% python3 -q
>>> import numpy as np
>>> from numpy import linalg as LA
>>> np.set_printoptions(suppress=True, linewidth=160)
>>> out = np.array([[0, 3, 2, 4, 1],
...     [2, 3, 1, 5, 4],
...     [5, 5, 4, 2, 2],
...     [5, 5, 5, 3, 0],
...     [3, 2, 1, 2, 3]])
>>> m1 = np.triu(out, 1)
>>> print(m1)
[[0 3 2 4 1]
 [0 0 1 5 4]
 [0 0 0 2 2]
 [0 0 0 0 0]
 [0 0 0 0 0]]
>>> # rows 3 and 4 are equal
>>> x0 = np.array([-5, -4, 5, -3, 4])
>>> m1 @ np.ones(5)
array([10., 10.,  4.,  0.,  0.])
>>> m1 @ x0
array([-10,   6,   2,   0,   0])
>>> print(m1 @ np.eye(5)[2])
[2. 1. 0. 0. 0.]
>>> LA.norm(m1 @ x0) <= LA.norm(m1, 2) * LA.norm(x0) + 1e-9
np.True_
>>> np.einsum("ij,j->i", m1, x0)
array([-10,   6,   2,   0,   0])
>>> x0 = np.array([-2, -2, 3, 2, -3])
>>> h1 = np.maximum(m1 @ x0, 0)
>>> print(np.maximum(m1 @ x0, 0) - np.maximum(-m1 @ x0, 0))
[ 5  1 -2  0  0]
>>> h1
array([5, 1, 0, 0, 0])
>>> np.maximum(m1 @ (3 * x0), 0)
array([15,  3,  0,  0,  0])
>>> round(float(LA.det(2 * m1)), 1), round(float(LA.det(m1)), 1)
(0.0, 0.0)
>>> np.kron(np.eye(2, dtype=int), m1)
array([[0, 3, 2, 4, 1, 0, 0, 0, 0, 0],
       [0, 0, 1, 5, 4, 0, 0, 0, 0, 0],
       [0, 0, 0, 2, 2, 0, 0, 0, 0, 0],
       [0, 0, 0, 0, 0, 0, 0, 0, 0, 0],
       [0, 0, 0, 0, 0, 0, 0, 0, 0, 0],
       [0, 0, 0, 0, 0, 0, 3, 2, 4, 1],
       [0, 0, 0, 0, 0, 0, 0, 1, 5, 4],
       [0, 0, 0, 0, 0, 0, 0, 0, 2, 2],
       [0, 0, 0, 0, 0, 0, 0, 0, 0, 0],
       [0, 0, 0, 0, 0, 0, 0, 0, 0, 0]])
>>> np.poly(m1)
array([1., 0., 0., 0., 0., 0.])
>>> np.round(LA.det(m1.T), 1)
np.float64(0.0)
>>> np.round(LA.eigvals(m1), 1)
array([0., 0., 0., 0., 0.])
